% python3 -q
>>> import numpy as np
>>> np.set_printoptions(suppress=True, linewidth=200)
>>> M = np.load("m.npy")
>>> print(M)
[[ 1.1  0.7 -0.1 -0.7]
 [-0.5  0.   1.   0.1]
 [-0.3  0.4  1.4 -1.3]
 [ 0.9  0.   1.3  2. ]
 [ 0.  -1.1  0.   0.2]]
>>> other = np.c_[M[:, :3] @ np.array([[4, 2, -2], [-6, -8, -3], [0, 3, -2]]), np.array([1, -3, -2, -2, 0])]
>>> print(other.round(3))
[[ 0.2 -3.7 -4.1  1. ]
 [-2.   2.  -1.  -3. ]
 [-3.6  0.4 -3.4 -2. ]
 [ 3.6  5.7 -4.4 -2. ]
 [ 6.6  8.8  3.3  0. ]]
>>> print(np.round(np.linalg.lstsq(M, other[:, 0])[0], 3) + 0)
[ 4. -6.  0.  0.]
>>> print(np.round(np.linalg.norm(np.linalg.qr(M)[0].T @ other, axis=0) ** 2 / ((other ** 2).sum(axis=0) + 1e-12), 3))
[1.    1.    1.    0.955]
>>> q, V = np.linalg.qr(M[:, :2])[0], np.linalg.qr(M[:, 2:])[0]
>>> s = np.linalg.svd(q.T @ V, compute_uv=False)
>>> print(s.round(3))
[0.651 0.123]
>>> print((s > 0.9).sum())
0
>>> print(round(float(np.linalg.norm(q @ q.T - V @ V.T, 2)), 3))
0.992
>>> x = np.array([3, 0, 1, 0])
>>> target = M @ x
>>> print(np.round(np.linalg.pinv(M) @ M, 3) + 0)
[[1. 0. 0. 0.]
 [0. 1. 0. 0.]
 [0. 0. 1. 0.]
 [0. 0. 0. 1.]]
>>> print(np.round(np.linalg.solve(M.T @ M, M.T @ target), 3) + 0)
[3. 0. 1. 0.]
>>> try:
...     np.linalg.solve(M, target)
... except np.linalg.LinAlgError as e:
...     print("failed:", e)
... 
failed: Last 2 dimensions of the array must be square
>>> rng = np.random.default_rng(827)
>>> target = target + 0.3 * rng.normal(size=5)
>>> print(target.round(3))
[ 3.07  -1.328  0.246  3.834 -0.063]
>>> c, *_ = np.linalg.lstsq(M, target)
>>> print(np.round(np.linalg.norm(target - M @ c), 3))
0.598
>>> print(np.round(M.T @ (target - M @ c), 3) + 0)
[0. 0. 0. 0.]
>>> hat = M @ np.linalg.solve(M.T @ M, M.T)
>>> print(np.round(np.diag(hat), 3))
[0.843 0.351 0.846 0.972 0.988]
>>> print(np.round(hat @ M[:, 2], 3) + 0)
[-0.1  1.   1.4  1.3  0. ]
>>> print(np.linalg.matrix_rank(np.eye(5) - hat))
1
>>> print(np.trace(hat))
4.0
>>> q, Rm = np.linalg.qr(M)
>>> print(np.round(np.abs(np.diag(Rm)), 3))
[1.536 1.297 2.128 1.877]
>>> print(q.shape, Rm.shape)
(5, 4) (4, 4)
>>> print(np.round(q.T @ q, 3) + 0)
[[1. 0. 0. 0.]
 [0. 1. 0. 0.]
 [0. 0. 1. 0.]
 [0. 0. 0. 1.]]
>>> print(np.allclose(Rm.T @ Rm, M.T @ M))
True
